In [1]: import numpy as np

In [2]: np.set_printoptions(precision=1, suppress=True, linewidth=200)

In [3]: def rd(a):
   ...:     return np.round(a, 1) + 0
   ...: 

In [4]: M = np.loadtxt("dump.csv", delimiter=",")

In [5]: rd(M)
Out[5]: 
array([[1. , 0. , 0. , 0. ],
       [0.5, 0.5, 0. , 0. ],
       [0. , 0. , 0.5, 0.5],
       [0.3, 0. , 0.3, 0.3]])

In [6]: # column 3 repeats column 2

In [7]: proj = np.triu(np.array([[1, -1, 3, -3], [2, -1, 1, 3], [1, 3, 1, -1], [1, -1, -1, 3]]), 1) + np.eye(4)

In [8]: out = proj @ M @ np.linalg.inv(proj)

In [9]: rd(np.poly(out))
Out[9]: array([ 1. , -2.3,  1.7, -0.4,  0. ])

In [10]: rd(np.linalg.det(out))
Out[10]: np.float64(0.0)

In [11]: theta = np.radians(15)

In [12]: Rm = np.eye(4)

In [13]: Rm[2, 2] = Rm[3, 3] = np.cos(theta)

In [14]: Rm[2, 3], Rm[3, 2] = -np.sin(theta), np.sin(theta)

In [15]: rd(Rm)
Out[15]: 
array([[ 1. ,  0. ,  0. ,  0. ],
       [ 0. ,  1. ,  0. ,  0. ],
       [ 0. ,  0. ,  1. , -0.3],
       [ 0. ,  0. ,  0.3,  1. ]])

In [16]: out = M @ Rm.T

In [17]: rd(np.linalg.det(Rm)), rd(np.trace(Rm))
Out[17]: (np.float64(1.0), np.float64(3.9))

In [18]: Uu, s, vt = np.linalg.svd(M)

In [19]: np.argmax(s[:-1] / (s[1:] + 1e-6)) + 1
Out[19]: np.int64(3)

In [20]: out = Uu[:, :3] @ np.diag(s[:3]) @ vt[:3]

In [21]: np.linalg.matrix_rank(out)
Out[21]: np.int64(3)

In [22]: rd(np.linalg.norm(M - out) / np.linalg.norm(M))
Out[22]: np.float64(0.0)

In [23]: rd(out)
Out[23]: 
array([[1. , 0. , 0. , 0. ],
       [0.5, 0.5, 0. , 0. ],
       [0. , 0. , 0.5, 0.5],
       [0.3, 0. , 0.3, 0.3]])

In [24]: arr = np.loadtxt("mat.csv", delimiter=",")

In [25]: arr
Out[25]: 
array([[ 2.,  2., -1.],
       [-2., -1., -1.],
       [-8., -3., -6.]])

In [26]: proj = np.triu(np.array([[5, 5, 0], [4, 1, 0], [0, 4, 3]]), 1) + np.eye(3)

In [27]: out = proj @ arr @ np.linalg.inv(proj)

In [28]: rd(np.linalg.det(out))
Out[28]: np.float64(0.0)

In [29]: proj @ arr - arr @ proj
Out[29]: 
array([[-10., -15.,  -5.],
       [  0.,  10.,   0.],
       [  0.,  40.,   0.]])
